>>> import numpy as np
>>> np.set_printoptions(precision=2, suppress=True, linewidth=100, legacy="1.25")
>>> J = np.tril(np.array([[3, 4, 1, 3, 3, 3, 5, 1],
...     [0, 0, 0, 4, 2, 2, 5, 1],
...     [4, 2, 5, 3, 5, 3, 5, 4],
...     [2, 4, 5, 3, 0, 2, 1, 1],
...     [0, 4, 1, 1, 1, 4, 1, 0],
...     [4, 1, 2, 2, 3, 2, 5, 1],
...     [2, 0, 5, 4, 1, 5, 2, 2],
...     [5, 4, 1, 1, 5, 5, 0, 0]]), -1) + np.eye(8, dtype=int)
>>> print(J)
[[1 0 0 0 0 0 0 0]
 [0 1 0 0 0 0 0 0]
 [4 2 1 0 0 0 0 0]
 [2 4 5 1 0 0 0 0]
 [0 4 1 1 1 0 0 0]
 [4 1 2 2 3 1 0 0]
 [2 0 5 4 1 5 1 0]
 [5 4 1 1 5 5 0 1]]
>>> rng = np.random.default_rng(291)
>>> z = rng.permutation(8)
>>> print(z)
[1 0 3 6 2 7 4 5]
>>> other = J[z][:, z]
>>> print(np.diag(other))
[1 1 1 1 1 1 1 1]
>>> print(other)
[[1 0 0 0 0 0 0 0]
 [0 1 0 0 0 0 0 0]
 [4 2 1 0 5 0 0 0]
 [0 2 4 1 5 0 1 5]
 [2 4 0 0 1 0 0 0]
 [4 5 1 0 1 1 5 5]
 [4 0 1 0 1 0 1 0]
 [1 4 2 0 2 0 3 1]]
>>> print(np.trace(other))
8
>>> print(np.allclose(other, J))
False
>>> Uu, sv, vt = np.linalg.svd(J)
>>> print(sv)
[14.05  6.15  5.85  3.7   2.06  1.19  0.03  0.01]
>>> other = Uu[:, :6] @ np.diag(sv[:6]) @ vt[:6]
>>> print(np.linalg.matrix_rank(J, rtol=0.05))
6
>>> print(np.linalg.matrix_rank(other))
6
>>> print(round(float(np.abs(J - other).max()), 2))
0.02
>>> print(round(np.linalg.norm(J - other, 2), 2), round(sv[6], 2))
0.03 0.03
>>> print(other.round(2) + 0)
[[ 1.    0.    0.   -0.01  0.    0.    0.01 -0.02]
 [ 0.    1.    0.    0.    0.    0.    0.    0.02]
 [ 4.    2.    1.    0.    0.    0.    0.    0.  ]
 [ 2.    4.    5.    1.    0.    0.    0.    0.  ]
 [ 0.    4.    1.    1.    1.    0.    0.   -0.01]
 [ 4.    1.    2.    2.    3.    1.    0.    0.  ]
 [ 2.    0.    5.    4.    1.    5.    1.    0.  ]
 [ 5.    4.    1.    1.    5.    5.    0.    1.  ]]
